In [1]: import numpy as np

In [2]: from numpy import linalg as LA

In [3]: np.set_printoptions(suppress=True, linewidth=120)

In [4]: M = np.loadtxt("test19.csv", delimiter=",")

In [5]: print(M)
[[ 0.  0. -1. -1. -1.  0.  0.  0.  0. -1. -1.]
 [ 0.  0.  0.  0.  0. -1. -1. -1. -1.  0.  0.]
 [-1.  0.  0. -1. -1.  0.  0.  0.  0. -1. -1.]
 [-1.  0. -1.  0. -1.  0.  0.  0.  0. -1. -1.]
 [-1.  0. -1. -1.  0.  0.  0.  0.  0. -1. -1.]
 [ 0. -1.  0.  0.  0.  0. -1. -1. -1.  0.  0.]
 [ 0. -1.  0.  0.  0. -1.  0. -1. -1.  0.  0.]
 [ 0. -1.  0.  0.  0. -1. -1.  0. -1.  0.  0.]
 [ 0. -1.  0.  0.  0. -1. -1. -1.  0.  0.  0.]
 [-1.  0. -1. -1. -1.  0.  0.  0.  0.  0. -1.]
 [-1.  0. -1. -1. -1.  0.  0.  0.  0. -1.  0.]]

In [6]: # equal to its transpose

In [7]: x = np.array([4, 3, 6, 7, 3, 9, 8, -3, 7, 9, -1])

In [8]: rhs = M @ x

In [9]: print(rhs)
[-24. -21. -22. -21. -25. -15. -16. -27. -17. -19. -29.]

In [10]: print(np.round(LA.solve(M, rhs + M[:, 2]), 2))
[ 4.  3.  7.  7.  3.  9.  8. -3.  7.  9. -1.]

In [11]: print(np.round(LA.solve(M, M[:, 5]), 2))
[-0. -0. -0.  0.  0.  1.  0.  0.  0.  0.  0.]

In [12]: print(np.round(LA.solve(M.T, M[6]), 2))
[-0. -0. -0.  0.  0. -0.  1.  0.  0.  0.  0.]

In [13]: q, Rm = LA.qr(M)

In [14]: print(q.shape, Rm.shape)
(11, 11) (11, 11)

In [15]: print(round(abs(Rm[0, 0]), 2), round(float(LA.norm(M[:, 0])), 2))
2.24 2.24

In [16]: print(np.round(q @ Rm, 2) + 0)
[[ 0.  0. -1. -1. -1.  0.  0.  0.  0. -1. -1.]
 [ 0.  0.  0.  0.  0. -1. -1. -1. -1.  0.  0.]
 [-1.  0.  0. -1. -1.  0.  0.  0.  0. -1. -1.]
 [-1.  0. -1.  0. -1.  0.  0.  0.  0. -1. -1.]
 [-1.  0. -1. -1.  0.  0.  0.  0.  0. -1. -1.]
 [ 0. -1.  0.  0.  0.  0. -1. -1. -1.  0.  0.]
 [ 0. -1.  0.  0.  0. -1.  0. -1. -1.  0.  0.]
 [ 0. -1.  0.  0.  0. -1. -1.  0. -1.  0.  0.]
 [ 0. -1.  0.  0.  0. -1. -1. -1.  0.  0.  0.]
 [-1.  0. -1. -1. -1.  0.  0.  0.  0.  0. -1.]
 [-1.  0. -1. -1. -1.  0.  0.  0.  0. -1.  0.]]

In [17]: print(np.round(np.abs(np.diag(Rm)), 2))
[2.24 2.   1.34 1.2  1.14 1.32 1.2  1.14 1.11 1.11 1.09]

In [18]: print(np.allclose(Rm.T @ Rm, M.T @ M))
True

In [19]: print(round(np.trace(q @ q.T), 2))
11.0

In [20]: ev, V = LA.eigh(M)

In [21]: x = np.array([1, 3, 3, 0, 0, 3, 3, 0, 0, 1, 2])

In [22]: print(x @ M @ x)
-88.0

In [23]: print(np.abs(M).sum(axis=1).max(), np.abs(ev).max())
5.0 5.0

In [24]: feats = np.load("a.npy")

In [25]: print(feats)
[[1.   0.5  0.25 0.12 0.06]
 [0.5  1.   0.5  0.25 0.12]
 [0.25 0.5  1.   0.5  0.25]
 [0.12 0.25 0.5  1.   0.5 ]
 [0.06 0.12 0.25 0.5  1.  ]]

In [26]: # symmetric, so the eigenvalues are real

In [27]: rng = np.random.default_rng(54181)

In [28]: labels = rng.permutation(5)

In [29]: print(labels)
[3 0 2 1 4]

In [30]: B = feats[labels][:, labels]

In [31]: print(np.allclose(B, feats))
False

In [32]: print(np.round(np.sort(np.abs(LA.eigvals(B))), 2))
[0.36 0.45 0.69 1.24 2.26]

In [33]: print(np.einsum("ii->", feats))
5.0

In [34]: print(round(np.einsum("ij,ji->", feats, feats), 2))
7.44

In [35]: print(round(float(LA.det(feats.T)), 2))
0.32

In [36]: print(round(LA.det(feats[::-1]), 2))
0.32

In [37]: ev, V = LA.eigh(feats)

In [38]: x = np.array([9, 7, 5, 7, -3])

In [39]: print(round(float(x @ feats @ x), 2))
371.34

In [40]: print(np.round(V * np.abs(ev) @ V.T, 2))
[[1.   0.5  0.25 0.12 0.06]
 [0.5  1.   0.5  0.25 0.12]
 [0.25 0.5  1.   0.5  0.25]
 [0.12 0.25 0.5  1.   0.5 ]
 [0.06 0.12 0.25 0.5  1.  ]]

In [41]: print(round(float(x @ feats @ x / (x @ x)), 2), np.round(ev[0], 2), round(float(ev[-1]), 2))
1.74 0.36 2.26

In [42]: L = LA.cholesky(feats)

In [43]: print(LA.eigvalsh(feats).min() > 0)
True

In [44]: print(L.round(2))
[[1.   0.   0.   0.   0.  ]
 [0.5  0.87 0.   0.   0.  ]
 [0.25 0.43 0.87 0.   0.  ]
 [0.12 0.22 0.43 0.87 0.  ]
 [0.06 0.1  0.22 0.43 0.87]]

In [45]: print(np.round(L @ L.T, 2))
[[1.   0.5  0.25 0.12 0.06]
 [0.5  1.   0.5  0.25 0.12]
 [0.25 0.5  1.   0.5  0.25]
 [0.12 0.25 0.5  1.   0.5 ]
 [0.06 0.12 0.25 0.5  1.  ]]

In [46]: print(feats / np.sqrt(np.outer(np.diag(feats), np.diag(feats))))
[[1.   0.5  0.25 0.12 0.06]
 [0.5  1.   0.5  0.25 0.12]
 [0.25 0.5  1.   0.5  0.25]
 [0.12 0.25 0.5  1.   0.5 ]
 [0.06 0.12 0.25 0.5  1.  ]]

In [47]: B = np.array([[1, 0, 3, 1, 2, 0, 0, 2],
    ...:     [1, 1, 3, 1, 0, 0, 0, 0],
    ...:     [3, 1, 2, 1, 3, 0, 1, 0],
    ...:     [1, 1, 0, 2, 2, 0, 0, 2],
    ...:     [2, 2, 1, 3, 1, 2, 3, 0],
    ...:     [1, 1, 3, 3, 3, 1, 3, 3],
    ...:     [3, 2, 0, 0, 0, 1, 2, 1],
    ...:     [3, 0, 3, 3, 2, 3, 3, 0]])

In [48]: W0 = B.T @ B

In [49]: print(W0)
[[35 16 26 25 24 17 27 10]
 [16 12 10 13 10  7 14  7]
 [26 10 41 29 28 14 23 15]
 [25 13 29 34 27 18 28 15]
 [24 10 28 27 31 11 21 17]
 [17  7 14 18 11 15 20  4]
 [27 14 23 28 21 20 32 11]
 [10  7 15 15 17  4 11 18]]

In [50]: print(np.round(LA.norm(W0, 2) / LA.norm(W0), 2))
0.98

In [51]: print(np.argsort(-LA.norm(W0, axis=0).round(6), kind="stable")[:3])
[2 3 0]

In [52]: labels = rng.permutation(8)

In [53]: print(labels)
[3 4 2 0 1 7 6 5]

In [54]: B = W0[labels][:, labels]

In [55]: print(np.trace(B))
218

In [56]: print(np.diag(B))
[34 31 41 35 12 18 32 15]

In [57]: print(round(LA.det(B), 2), round(float(LA.det(W0[labels])), 2))
304704.0 -304704.0

In [58]: U, sv, vt = LA.svd(W0)

In [59]: print(np.argmax(sv[:-1] / (sv[1:] + 1e-6)) + 1)
7

In [60]: print(sv.round(2))
[160.51  23.05  12.55  10.84   5.68   3.6    1.75   0.02]

In [61]: B = U[:, :7] @ np.diag(sv[:7]) @ vt[:7]

In [62]: print(B.round(2))
[[35.   16.   26.   25.   24.   17.   27.   10.  ]
 [16.   12.   10.   13.   10.    7.   14.    7.  ]
 [26.   10.   41.   29.   28.   14.   23.   15.  ]
 [25.   13.   29.   34.   27.   18.   28.   15.  ]
 [24.   10.   28.   27.   31.   11.   21.   17.  ]
 [17.    7.   14.   18.   11.   14.99 20.    4.  ]
 [27.   14.   23.   28.   21.   20.   32.   11.  ]
 [10.    7.   15.   15.   17.    4.   11.   18.  ]]

In [63]: print(LA.matrix_rank(B))
7

In [64]: print(round(float(np.abs(W0 - B).max()), 2))
0.01

In [65]: ev, V = LA.eigh(W0)

In [66]: x = np.array([0, 2, 1, -2, 2, 0, -2, 3])

In [67]: print(np.round(V * np.maximum(ev, 0) @ V.T, 2))
[[35. 16. 26. 25. 24. 17. 27. 10.]
 [16. 12. 10. 13. 10.  7. 14.  7.]
 [26. 10. 41. 29. 28. 14. 23. 15.]
 [25. 13. 29. 34. 27. 18. 28. 15.]
 [24. 10. 28. 27. 31. 11. 21. 17.]
 [17.  7. 14. 18. 11. 15. 20.  4.]
 [27. 14. 23. 28. 21. 20. 32. 11.]
 [10.  7. 15. 15. 17.  4. 11. 18.]]

In [68]: print(np.round(V * np.abs(ev) @ V.T, 2))
[[35. 16. 26. 25. 24. 17. 27. 10.]
 [16. 12. 10. 13. 10.  7. 14.  7.]
 [26. 10. 41. 29. 28. 14. 23. 15.]
 [25. 13. 29. 34. 27. 18. 28. 15.]
 [24. 10. 28. 27. 31. 11. 21. 17.]
 [17.  7. 14. 18. 11. 15. 20.  4.]
 [27. 14. 23. 28. 21. 20. 32. 11.]
 [10.  7. 15. 15. 17.  4. 11. 18.]]

In [69]: print(np.abs(W0).sum(axis=1).max(), round(float(np.abs(ev).max()), 2))
189 160.51

In [70]: print(round(float(x @ W0 @ x / (x @ x)), 2), np.round(ev[0], 2), np.round(ev[-1], 2))
13.58 0.02 160.51

In [71]: print((np.sign(V[:, -1].round(6)) == np.sign(V[0, -1].round(6))).astype(int))
[1 1 1 1 1 1 1 1]
